$ python3 -q
>>> import numpy as np
>>> from numpy import linalg as LA
>>> np.set_printoptions(suppress=True, linewidth=140)
>>> K = np.load("arr.npy")
>>> print(K)
[[  2  -2   2  -2]
 [  3  -1   1  -1]
 [  5  -4  -1  -1]
 [  5  -4  -2   0]
 [  2  -2  -5  -3]
 [  5  -5  -2  -5]
 [  6  -8  -2  -4]
 [  7  -8  -3  -7]
 [ 10 -10  -5  -9]
 [ 11  -8  -4 -12]
 [  9  -7  -3 -15]
 [ 12  -8  -2 -16]
 [ 10  -5   0 -16]
 [ 13  -3   2 -18]
 [ 11   0   5 -16]
 [ 13   1   3 -18]
 [ 11   0   6 -16]
 [  8  -2   7 -19]
 [  5  -1   4 -19]
 [  2  -1   2 -20]
 [  1   0   2 -23]
 [  3   2   4 -22]
 [  4   5   6 -22]
 [  3   4   5 -20]
 [  1   4   4 -19]
 [ -1   1   2 -19]
 [  1   4   4 -20]
 [  4   1   7 -22]
 [  5   1   5 -24]
 [  8   2   3 -27]
 [  7   2   6 -25]]
>>> q, Rm = LA.qr(K)
>>> print(np.round(np.trace(q @ q.T), 2))
4.0
>>> print(q.shape, Rm.shape)
(31, 4) (4, 4)
>>> print(round(float(abs(Rm[0, 0])), 2), np.round(LA.norm(K[:, 0]), 2))
39.85 39.85
>>> print(np.round(q @ Rm, 2) + 0)
[[  2.  -2.   2.  -2.]
 [  3.  -1.   1.  -1.]
 [  5.  -4.  -1.  -1.]
 [  5.  -4.  -2.   0.]
 [  2.  -2.  -5.  -3.]
 [  5.  -5.  -2.  -5.]
 [  6.  -8.  -2.  -4.]
 [  7.  -8.  -3.  -7.]
 [ 10. -10.  -5.  -9.]
 [ 11.  -8.  -4. -12.]
 [  9.  -7.  -3. -15.]
 [ 12.  -8.  -2. -16.]
 [ 10.  -5.   0. -16.]
 [ 13.  -3.   2. -18.]
 [ 11.   0.   5. -16.]
 [ 13.   1.   3. -18.]
 [ 11.   0.   6. -16.]
 [  8.  -2.   7. -19.]
 [  5.  -1.   4. -19.]
 [  2.  -1.   2. -20.]
 [  1.   0.   2. -23.]
 [  3.   2.   4. -22.]
 [  4.   5.   6. -22.]
 [  3.   4.   5. -20.]
 [  1.   4.   4. -19.]
 [ -1.   1.   2. -19.]
 [  1.   4.   4. -20.]
 [  4.   1.   7. -22.]
 [  5.   1.   5. -24.]
 [  8.   2.   3. -27.]
 [  7.   2.   6. -25.]]
>>> print(np.allclose(Rm.T @ Rm, K.T @ K))
True
